In [1]: import numpy as np

In [2]: np.set_printoptions(precision=2, suppress=True, linewidth=120, floatmode="fixed")

In [3]: data = np.load("sample13.npy")

In [4]: print(data)
[[  0.95   9.86  -8.87   8.44   6.56  10.43]
 [  9.77  -5.71  -0.99   6.52 -14.88  -2.60]
 [ 10.01  -6.53   3.93   8.29  -6.14 -11.64]
 [  4.91  -1.02  14.32  -0.48 -10.11   8.20]
 [-15.43   3.61   4.41  -6.76  -9.04   1.46]
 [-12.12   4.50  -9.30 -10.27   4.15   4.86]
 [ -5.26  -8.93  -5.59   3.19   2.95  15.57]
 [ 10.20  10.90  -0.30  -2.48  12.64  -3.34]
 [ -4.11 -14.81   5.44 -11.23  -2.05  -1.97]
 [  4.88   6.28   7.66  -8.84  11.19   8.64]
 [  8.22   0.38 -17.27  -0.55  -4.78   3.30]
 [  2.00  13.75   1.62   2.86  13.51   3.69]
 [ -1.00   0.27 -10.64  14.39   8.09  -3.64]
 [-11.19   4.59   9.23  -0.18   6.99 -10.94]]

In [5]: gram = data.T @ data

In [6]: print(np.linalg.svd(data, compute_uv=False) ** 2)
[1735.48 1358.96 1022.88  719.09  408.11  355.27]

In [7]: print(np.diag(gram))
[ 975.84  874.46 1024.99  770.04 1120.87  833.58]

In [8]: print(np.linalg.matrix_rank(gram))
6

In [9]: print(np.allclose(gram, gram.T))
True

In [10]: print((data @ data.T).shape)
(14, 14)

In [11]: print(np.round(np.trace(gram), 2), np.round((data ** 2).sum(), 2))
5599.78 5599.78

In [12]: J = np.load("w.npy")

In [13]: print(J)
[[-1.33  1.25 -1.80 -1.58]
 [-0.36  2.12 -1.26 -1.08]
 [-4.66  7.58  9.59 -3.04]
 [-0.76  0.68 -1.79 -0.83]
 [-4.98  5.07  7.06 -2.86]
 [-5.32  6.17  6.25 -1.69]
 [-3.96  8.25  5.98 -1.44]
 [-3.44  3.48  6.05  0.63]
 [-0.59  0.83 -1.97 -0.70]
 [-2.53  6.04  6.49 -0.70]
 [-1.06  0.05 -2.50 -0.18]
 [-1.04 -0.53 -1.85 -1.15]
 [-1.46 -0.05 -1.88 -0.19]
 [-4.31  7.23  7.18 -0.22]
 [-5.07  6.67  5.64  0.00]
 [-5.61  7.81  7.58 -1.27]
 [-3.63  6.83  5.32 -0.56]
 [-2.02  0.34 -1.44  0.74]
 [-5.29  5.89  5.96 -1.27]
 [-1.53 -0.96 -2.30  1.50]
 [-4.06  6.43  4.59 -1.12]
 [-2.53  7.20  4.31 -0.50]
 [-3.54  5.41  6.95 -1.92]
 [-0.18 -1.04 -1.28 -0.89]
 [ 1.12 -0.21 -2.06  0.54]
 [-3.66  7.10  5.60 -3.04]
 [-5.45  7.28  4.15 -0.69]
 [-3.77  4.75  6.51 -1.55]]

In [14]: Xs = (J - J.mean(axis=0)) / J.std(axis=0)

In [15]: print(np.argwhere(np.abs(Xs) > 2))
[[ 2  3]
 [19  3]
 [24  0]
 [25  3]]

In [16]: c = np.linalg.lstsq(np.delete(Xs, 2, axis=1), Xs[:, 2])[0]

In [17]: print(c)
[-0.34  0.59 -0.09]

In [18]: print(np.round(1 - np.var(Xs[:, 2] - np.delete(Xs, 2, axis=1) @ c), 2))
0.87

In [19]: print(np.abs(c).argmax())
1

In [20]: labels = J[:, 0] > np.median(J[:, 0])

In [21]: u = J[labels].mean(axis=0) - J[~labels].mean(axis=0)

In [22]: print(((J - J.mean(axis=0)) @ u > 0).astype(int))
[1 1 0 1 0 0 0 0 1 0 1 1 1 0 0 0 0 1 0 1 0 0 0 1 1 0 0 0]

In [23]: u = np.array([0, 0, 2, 1, 2, 0, 2, 0, 0]) + 0.5

In [24]: E = np.outer(u, u) / (u @ u)

In [25]: print(E)
[[0.01 0.01 0.06 0.03 0.06 0.01 0.06 0.01 0.01]
 [0.01 0.01 0.06 0.03 0.06 0.01 0.06 0.01 0.01]
 [0.06 0.06 0.28 0.17 0.28 0.06 0.28 0.06 0.06]
 [0.03 0.03 0.17 0.10 0.17 0.03 0.17 0.03 0.03]
 [0.06 0.06 0.28 0.17 0.28 0.06 0.28 0.06 0.06]
 [0.01 0.01 0.06 0.03 0.06 0.01 0.06 0.01 0.01]
 [0.06 0.06 0.28 0.17 0.28 0.06 0.28 0.06 0.06]
 [0.01 0.01 0.06 0.03 0.06 0.01 0.06 0.01 0.01]
 [0.01 0.01 0.06 0.03 0.06 0.01 0.06 0.01 0.01]]

In [26]: # row 1 repeats row 0

In [27]: x = np.array([-2, 3, 0, 3, -1, 0, 3, -3, 1])

In [28]: print(np.eye(9) - E)
[[ 0.99 -0.01 -0.06 -0.03 -0.06 -0.01 -0.06 -0.01 -0.01]
 [-0.01  0.99 -0.06 -0.03 -0.06 -0.01 -0.06 -0.01 -0.01]
 [-0.06 -0.06  0.72 -0.17 -0.28 -0.06 -0.28 -0.06 -0.06]
 [-0.03 -0.03 -0.17  0.90 -0.17 -0.03 -0.17 -0.03 -0.03]
 [-0.06 -0.06 -0.28 -0.17  0.72 -0.06 -0.28 -0.06 -0.06]
 [-0.01 -0.01 -0.06 -0.03 -0.06  0.99 -0.06 -0.01 -0.01]
 [-0.06 -0.06 -0.28 -0.17 -0.28 -0.06  0.72 -0.06 -0.06]
 [-0.01 -0.01 -0.06 -0.03 -0.06 -0.01 -0.06  0.99 -0.01]
 [-0.01 -0.01 -0.06 -0.03 -0.06 -0.01 -0.06 -0.01  0.99]]

In [29]: print(round(float((x - E @ x) @ (E @ x)), 2))
-0.0

In [30]: print(E @ E @ x)
[0.20 0.20 1.01 0.61 1.01 0.20 1.01 0.20 0.20]
